$ python -q
>>> import numpy as np
>>> np.set_printoptions(precision=2, suppress=True, linewidth=140)
>>> rnd = lambda a: np.round(a, 2) + 0
>>> F = np.loadtxt("m.csv", delimiter=",")
>>> F
array([[0., 0., 0., 0., 1., 0., 0., 0., 0.],
       [1., 0., 2., 0., 0., 0., 0., 0., 0.],
       [0., 2., 1., 0., 0., 0., 0., 1., 0.],
       [0., 0., 0., 0., 0., 1., 0., 0., 0.],
       [0., 0., 0., 0., 0., 0., 0., 2., 0.],
       [0., 0., 0., 2., 0., 0., 0., 0., 0.],
       [0., 0., 0., 0., 0., 1., 2., 0., 2.],
       [0., 1., 0., 0., 0., 0., 1., 0., 0.],
       [0., 0., 0., 0., 2., 2., 0., 0., 1.],
       [0., 0., 1., 0., 1., 0., 0., 2., 0.]])
>>> x = np.array([-2, 1, -3, 0, 1, -3, 0, -1, 1])
>>> rhs = F @ x
>>> rnd(np.linalg.pinv(F) @ F)
array([[1., 0., 0., 0., 0., 0., 0., 0., 0.],
       [0., 1., 0., 0., 0., 0., 0., 0., 0.],
       [0., 0., 1., 0., 0., 0., 0., 0., 0.],
       [0., 0., 0., 1., 0., 0., 0., 0., 0.],
       [0., 0., 0., 0., 1., 0., 0., 0., 0.],
       [0., 0., 0., 0., 0., 1., 0., 0., 0.],
       [0., 0., 0., 0., 0., 0., 1., 0., 0.],
       [0., 0., 0., 0., 0., 0., 0., 1., 0.],
       [0., 0., 0., 0., 0., 0., 0., 0., 1.]])
>>> rhs
array([ 1., -8., -2., -3., -2.,  0., -1.,  1., -3., -4.])
>>> rnd(np.linalg.solve(F.T @ F, F.T @ rhs))
array([-2.,  1., -3.,  0.,  1., -3.,  0., -1.,  1.])
>>> rng = np.random.default_rng(318)
>>> rhs = rhs + 0.02 * rng.normal(size=10)
>>> rnd(rhs)
array([ 1.01, -7.99, -2.03, -2.98, -1.97,  0.02, -0.98,  0.96, -2.99, -3.98])
>>> beta, *_ = np.linalg.lstsq(F, rhs)
>>> rnd(F.T @ (rhs - F @ beta))
array([0., 0., 0., 0., 0., 0., 0., 0., 0.])
>>> rnd(beta)
array([-2.  ,  0.98, -3.  ,  0.01,  0.99, -2.99, -0.01, -0.99,  1.01])
>>> beta.round()
array([-2.,  1., -3.,  0.,  1., -3., -0., -1.,  1.])
>>> rnd(np.linalg.norm(rhs - F @ beta))
np.float64(0.02)
>>> [round(float(np.linalg.norm(np.linalg.solve(F.T @ F + lam * np.eye(9), F.T @ rhs))), 2) for lam in (0, 1, 10, 100)]
[5.08, 3.54, 1.53, 0.28]
